$ python -q
>>> import numpy as np
>>> np.set_printoptions(precision=1, suppress=True, linewidth=200, legacy="1.25")
>>> mat = np.diag(5 * np.array([1, -1, 1, -1, 1, -2, 1, 0, -2, -3, 0, -1])) + np.array([[0, 1, -1, 1, 3, 0, 2, 3, 2, 2, 1, 2],
...     [0, 0, -3, -3, 0, 1, 2, 0, 1, 2, -2, -3],
...     [-1, -1, -2, 0, 2, -1, 0, 1, 0, 2, -2, 2],
...     [-1, -2, 1, 0, 3, 2, 2, 3, -2, 1, 3, 0],
...     [-1, -2, -1, 3, -2, -2, -2, 2, -3, -1, 0, 0],
...     [3, 0, -1, 3, 0, 3, 0, 0, -3, -2, -3, -3],
...     [-2, 0, -3, -2, 0, -1, 2, 2, -2, -2, -1, 3],
...     [0, 1, 1, 0, 3, 0, 3, 1, 0, -3, 2, 2],
...     [3, -3, 1, -1, 0, 3, 3, -2, 3, -3, -2, -1],
...     [2, -3, 3, 0, 2, 3, -3, -1, -2, -1, -1, 2],
...     [-3, -2, 0, -1, -2, -2, 2, 2, 3, -2, 1, 2],
...     [2, -3, -2, -1, 0, -2, -3, -3, -2, -1, 0, -1]])
>>> mat
array([[  5,   1,  -1,   1,   3,   0,   2,   3,   2,   2,   1,   2],
       [  0,  -5,  -3,  -3,   0,   1,   2,   0,   1,   2,  -2,  -3],
       [ -1,  -1,   3,   0,   2,  -1,   0,   1,   0,   2,  -2,   2],
       [ -1,  -2,   1,  -5,   3,   2,   2,   3,  -2,   1,   3,   0],
       [ -1,  -2,  -1,   3,   3,  -2,  -2,   2,  -3,  -1,   0,   0],
       [  3,   0,  -1,   3,   0,  -7,   0,   0,  -3,  -2,  -3,  -3],
       [ -2,   0,  -3,  -2,   0,  -1,   7,   2,  -2,  -2,  -1,   3],
       [  0,   1,   1,   0,   3,   0,   3,   1,   0,  -3,   2,   2],
       [  3,  -3,   1,  -1,   0,   3,   3,  -2,  -7,  -3,  -2,  -1],
       [  2,  -3,   3,   0,   2,   3,  -3,  -1,  -2, -16,  -1,   2],
       [ -3,  -2,   0,  -1,  -2,  -2,   2,   2,   3,  -2,   1,   2],
       [  2,  -3,  -2,  -1,   0,  -2,  -3,  -3,  -2,  -1,   0,  -6]])
>>> rng = np.random.default_rng(75)
>>> idx = rng.permutation(12)
>>> idx
array([ 4,  7, 11,  9,  6, 10,  3,  2,  1,  8,  0,  5])
>>> Y = mat[idx][:, idx]
>>> np.sort(np.abs(np.linalg.eigvals(Y)))
array([ 1.7,  3.9,  3.9,  4.1,  4.1,  5.5,  7.3,  7.3,  7.8, 11.5, 13.1, 13.1])
>>> np.allclose(Y, mat)
False
